>>> import numpy as np
>>> import numpy.linalg as la
>>> np.set_printoptions(suppress=True, linewidth=160)
>>> F = np.array([[0, 3, 2, 4, 2],
...     [-3, 0, 2, 2, -5],
...     [-2, -2, 0, -4, -2],
...     [-4, -2, 4, 0, 0],
...     [-2, 5, 2, 0, 0]])
>>> W = np.array([[2, 0, 3], [0, 2, 2], [1, 3, 3], [2, 1, 3], [2, 3, 0]])
>>> coef = np.array([-3, 2, -3])
>>> H = np.maximum(F @ W + coef, 0)
>>> H
array([[11, 24, 21],
       [ 0,  0,  0],
       [ 0,  0,  0],
       [ 0, 10,  0],
       [ 0, 18,  7]])
>>> la.matrix_rank(H)
np.int64(3)
>>> W2 = np.array([[1, -3, 2], [-1, 0, 2], [3, -1, -3]])
>>> W @ W2
array([[11, -9, -5],
       [ 4, -2, -2],
       [ 7, -6, -1],
       [10, -9, -3],
       [-1, -6, 10]])
>>> left, sig, Vh = la.svd(F)
>>> sig.round(2) + 0
array([8.18, 8.18, 4.38, 4.38, 0.  ])
>>> np.argmax(sig[:-1] / (sig[1:] + 1e-6)) + 1
np.int64(4)
>>> other = left[:, :4] @ np.diag(sig[:4]) @ Vh[:4]
>>> la.matrix_rank(other)
np.int64(4)
>>> round(float(np.abs(F - other).max()), 2)
0.0
>>> rng = np.random.default_rng(252725)
>>> other = F + rng.integers(-2, 3, (5, 4)) @ rng.integers(-2, 3, (4, 5))
>>> other
array([[-3,  1,  4,  1, -1],
       [ 5, -6, -1,  6, -8],
       [ 3,  0, -3,  0,  4],
       [-3,  4,  3,  4, -4],
       [ 4,  7, -1,  6, -3]])
>>> other - F
array([[-3, -2,  2, -3, -3],
       [ 8, -6, -3,  4, -3],
       [ 5,  2, -3,  4,  6],
       [ 1,  6, -1,  4, -4],
       [ 6,  2, -3,  6, -3]])
>>> A = np.array([[0.9, -1.3, 0.7, 0.1, 1.2],
...     [-0.8, 0.2, -1.0, 1.7, -2.5],
...     [-0.8, 1.0, -1.0, -1.1, 1.1],
...     [-0.2, 1.4, 0.9, 1.3, 0.6],
...     [-0.5, -1.8, 0.9, 0.4, -0.4],
...     [-0.9, -1.5, -0.1, -1.6, -1.7],
...     [-0.1, 0.0, -0.5, -0.1, -1.2],
...     [-1.1, -1.6, -0.6, -0.6, 0.2],
...     [1.6, -0.6, 1.0, -0.4, 0.6],
...     [-0.7, 0.3, 1.5, 0.0, 1.8]])
>>> A[4] *= 5
>>> A
array([[ 0.9, -1.3,  0.7,  0.1,  1.2],
       [-0.8,  0.2, -1. ,  1.7, -2.5],
       [-0.8,  1. , -1. , -1.1,  1.1],
       [-0.2,  1.4,  0.9,  1.3,  0.6],
       [-2.5, -9. ,  4.5,  2. , -2. ],
       [-0.9, -1.5, -0.1, -1.6, -1.7],
       [-0.1,  0. , -0.5, -0.1, -1.2],
       [-1.1, -1.6, -0.6, -0.6,  0.2],
       [ 1.6, -0.6,  1. , -0.4,  0.6],
       [-0.7,  0.3,  1.5,  0. ,  1.8]])
>>> th = np.radians(135)
>>> Rm = np.eye(5)
>>> Rm[4, 4] = Rm[1, 1] = np.cos(th)
>>> Rm[4, 1], Rm[1, 4] = -np.sin(th), np.sin(th)
>>> Rm.round(2)
array([[ 1.  ,  0.  ,  0.  ,  0.  ,  0.  ],
       [ 0.  , -0.71,  0.  ,  0.  ,  0.71],
       [ 0.  ,  0.  ,  1.  ,  0.  ,  0.  ],
       [ 0.  ,  0.  ,  0.  ,  1.  ,  0.  ],
       [ 0.  , -0.71,  0.  ,  0.  , -0.71]])
>>> other = A @ Rm.T
>>> np.round(la.det(Rm), 2), np.round(np.trace(Rm), 2)
(np.float64(1.0), np.float64(1.59))
>>> np.allclose(A @ A.T, other @ other.T)
True
>>> np.allclose(la.norm(A, axis=1), la.norm(other, axis=1))
True
>>> np.round(la.svd(A, compute_uv=False), 2), np.round(la.svd(other, compute_uv=False), 2)
(array([11.09,  4.67,  3.47,  2.61,  1.5 ]), array([11.09,  4.67,  3.47,  2.61,  1.5 ]))
>>> other = A / la.norm(A, axis=1)
Traceback (most recent call last):
  File "<python-input-34>", line 1, in <module>
    other = A / la.norm(A, axis=1)
            ~~^~~~~~~~~~~~~~~~~~~~
ValueError: operands could not be broadcast together with shapes (10,5) (10,) 
>>> other = A / la.norm(A, axis=1, keepdims=True)
>>> cov = other @ other.T
>>> np.round(la.norm(other, axis=1), 2)
array([1., 1., 1., 1., 1., 1., 1., 1., 1., 1.])
>>> Q, vecs = la.qr(A[:, :3])[0], la.qr(A[:, 3:])[0]
>>> sig = la.svd(Q.T @ vecs, compute_uv=False)
>>> round(float(la.norm(Q @ Q.T - vecs @ vecs.T, 2)), 2)
1.0
>>> np.round(np.degrees(np.arccos(sig.clip(0, 1))), 2)
array([41.23, 57.88])
>>> x0 = np.array([0, -2, -2, -4, 0])
>>> rhs = A @ x0
>>> rhs.round(2)
array([ 0.8, -5.2,  4.4, -9.8,  1. ,  9.6,  1.4,  6.8,  0.8, -3.6])
>>> np.round(la.pinv(A) @ A, 2) + 0
array([[1., 0., 0., 0., 0.],
       [0., 1., 0., 0., 0.],
       [0., 0., 1., 0., 0.],
       [0., 0., 0., 1., 0.],
       [0., 0., 0., 0., 1.]])
>>> rhs = rhs + 0.05 * rng.normal(size=10)
>>> rhs.round(2)
array([ 0.8 , -5.23,  4.31, -9.97,  0.97,  9.54,  1.39,  6.91,  0.86, -3.51])
>>> coef, *_ = la.lstsq(A, rhs)
>>> np.round(la.norm(rhs - A @ coef), 2)
np.float64(0.22)
>>> [round(float(la.norm(la.solve(A.T @ A + lam * np.eye(5), A.T @ rhs))), 2) for lam in (0, 1, 10, 100)]
[4.93, 4.54, 2.69, 0.55]
>>> coef.round(2)
array([ 0.02, -2.03, -2.04, -4.  ,  0.03])
>>> np.round(A.T @ (rhs - A @ coef), 2) + 0
array([0., 0., 0., 0., 0.])
